>>> import numpy as np
>>> from numpy import linalg as LA
>>> np.set_printoptions(suppress=True, linewidth=200)
>>> def rd(a):
...     return np.round(a, 1) + 0
... 
>>> W0 = np.load("w.npy")
>>> rd(W0)
array([[-1.3,  0.1, -1. ],
       [-4. ,  0. , -3.2],
       [ 2.6,  0.1,  1.9],
       [-3.8,  0.1, -3.2],
       [-1.2,  0.1, -1.2],
       [-2.8, -0.1, -2.2],
       [ 0. ,  0. ,  0. ],
       [ 1.3,  0.1,  1. ],
       [-1.2, -0.2, -1.2],
       [-1.4,  0.1, -1.1],
       [ 4.1,  0.1,  3.1],
       [-4. ,  0. , -3.3],
       [-4. ,  0.1, -3.3],
       [-2.8,  0.2, -2.3],
       [ 1.3, -0.1,  1.1],
       [ 1.4,  0.1,  1. ],
       [ 1.3,  0. ,  1.3],
       [ 1.4,  0. ,  1.3],
       [ 1.5,  0.1,  1. ],
       [ 1.3, -0.2,  1. ],
       [ 0.1,  0. ,  0. ],
       [-4. ,  0. , -3.4],
       [-4.1, -0.1, -3.3],
       [ 0. , -0.2,  0. ],
       [-1.3,  0.1, -1.1],
       [-1.4, -0.1, -1.3],
       [-2.6,  0. , -2.3]])
>>> Xs = (W0 - W0.mean(axis=0)) / W0.std(axis=0)
>>> rd(Xs.std(axis=0))
array([1., 1., 1.])
>>> c = LA.lstsq(np.delete(Xs, 2, axis=1), Xs[:, 2])[0]
>>> np.abs(c).argmax()
np.int64(0)
>>> D = LA.norm(W0[:, None] - W0[None], axis=-1)
>>> print(rd(LA.norm(W0 - W0.mean(axis=0), axis=1)))
[0.5 4.  4.4 3.8 0.6 2.4 1.2 2.8 0.6 0.6 6.3 4.  4.1 2.5 2.9 2.9 3.  3.  2.9 2.8 1.2 4.1 4.1 1.1 0.5 0.7 2.3]
>>> D[9].round(6).argsort(kind="stable")[:4]
array([ 9, 24,  0,  4])
>>> rd(D[9])
array([0.1, 3.4, 5. , 3.2, 0.3, 1.8, 1.8, 3.4, 0.4, 0. , 6.9, 3.5, 3.5, 1.9, 3.5, 3.5, 3.6, 3.6, 3.5, 3.4, 1.8, 3.5, 3.5, 1.7, 0.1, 0.3, 1.8])
>>> LA.matrix_rank(D ** 2)
np.int64(5)
>>> np.unravel_index(D.round(6).argmax(), D.shape)
(np.int64(10), np.int64(21))
>>> D.mean(axis=1).argmax()
np.int64(10)
